% python3 -q
>>> import numpy as np
>>> from numpy import linalg as LA
>>> np.set_printoptions(precision=3, suppress=True, linewidth=100)
>>> def tidy(a):
...     return np.round(a, 3) + 0
... 
>>> K = np.loadtxt("arr.csv", delimiter=",")
>>> K
array([[ -4.,   1.,  -3.,   4.,   0.,   1.],
       [ -1.,   0.,   2.,   2.,   1.,   3.],
       [ -2.,  -2.,   2.,   6.,   0.,   0.],
       [ -4.,  -6.,  -2.,  11.,   2.,  -4.],
       [ -6.,  -3.,  -4.,  15.,  -3.,  -8.],
       [ -2.,   1.,   0.,  10.,  -8.,  -7.],
       [  0.,   1.,  -4.,  14., -13.,  -8.],
       [ -3.,  -2.,   0.,  19.,  -8.,  -7.],
       [ -4.,  -2.,  -4.,  16.,  -6., -11.],
       [ -4.,  -7.,   1.,  15., -11., -11.],
       [ -3.,  -4.,   4.,  20.,  -8., -15.]])
>>> proj = K @ LA.solve(K.T @ K, K.T)
>>> np.trace(proj)
np.float64(6.0)
>>> tidy(np.diag(proj))
array([0.556, 0.317, 0.263, 0.645, 0.419, 0.366, 0.765, 0.505, 0.395, 0.973, 0.797])
>>> np.allclose(proj @ proj, proj)
True
>>> LA.matrix_rank(np.eye(11) - proj)
np.int64(5)
>>> U, sig, Vt = LA.svd(K, full_matrices=False)
>>> tidy(np.abs(Vt[0]))
array([0.165, 0.14 , 0.04 , 0.778, 0.364, 0.463])
>>> tidy(np.sqrt((sig ** 2).sum())), tidy(LA.norm(K))
(np.float64(59.405), np.float64(59.405))
>>> np.abs(U[:, 0]).round(6).argmax()
np.int64(10)
>>> tidy(np.cumsum(sig ** 2) / np.sum(sig ** 2))
array([0.895, 0.946, 0.974, 0.989, 0.997, 1.   ])
>>> tidy(sig)
array([56.21 , 13.404,  9.944,  7.136,  5.296,  3.45 ])
>>> np.allclose(U * sig @ Vt, K)
True
>>> (sig > 1e-8).sum()
np.int64(6)
>>> tidy(U.T @ K @ Vt.T)
array([[56.21 ,  0.   ,  0.   ,  0.   ,  0.   ,  0.   ],
       [ 0.   , 13.404,  0.   ,  0.   ,  0.   ,  0.   ],
       [ 0.   ,  0.   ,  9.944,  0.   ,  0.   ,  0.   ],
       [ 0.   ,  0.   ,  0.   ,  7.136,  0.   ,  0.   ],
       [ 0.   ,  0.   ,  0.   ,  0.   ,  5.296,  0.   ],
       [ 0.   ,  0.   ,  0.   ,  0.   ,  0.   ,  3.45 ]])
>>> U.shape, sig.shape, Vt.shape
((11, 6), (6,), (6, 6))
>>> tidy(U.T @ U)
array([[1., 0., 0., 0., 0., 0.],
       [0., 1., 0., 0., 0., 0.],
       [0., 0., 1., 0., 0., 0.],
       [0., 0., 0., 1., 0., 0.],
       [0., 0., 0., 0., 1., 0.],
       [0., 0., 0., 0., 0., 1.]])
>>> tidy(Vt @ Vt.T)
array([[1., 0., 0., 0., 0., 0.],
       [0., 1., 0., 0., 0., 0.],
       [0., 0., 1., 0., 0., 0.],
       [0., 0., 0., 1., 0., 0.],
       [0., 0., 0., 0., 1., 0.],
       [0., 0., 0., 0., 0., 1.]])
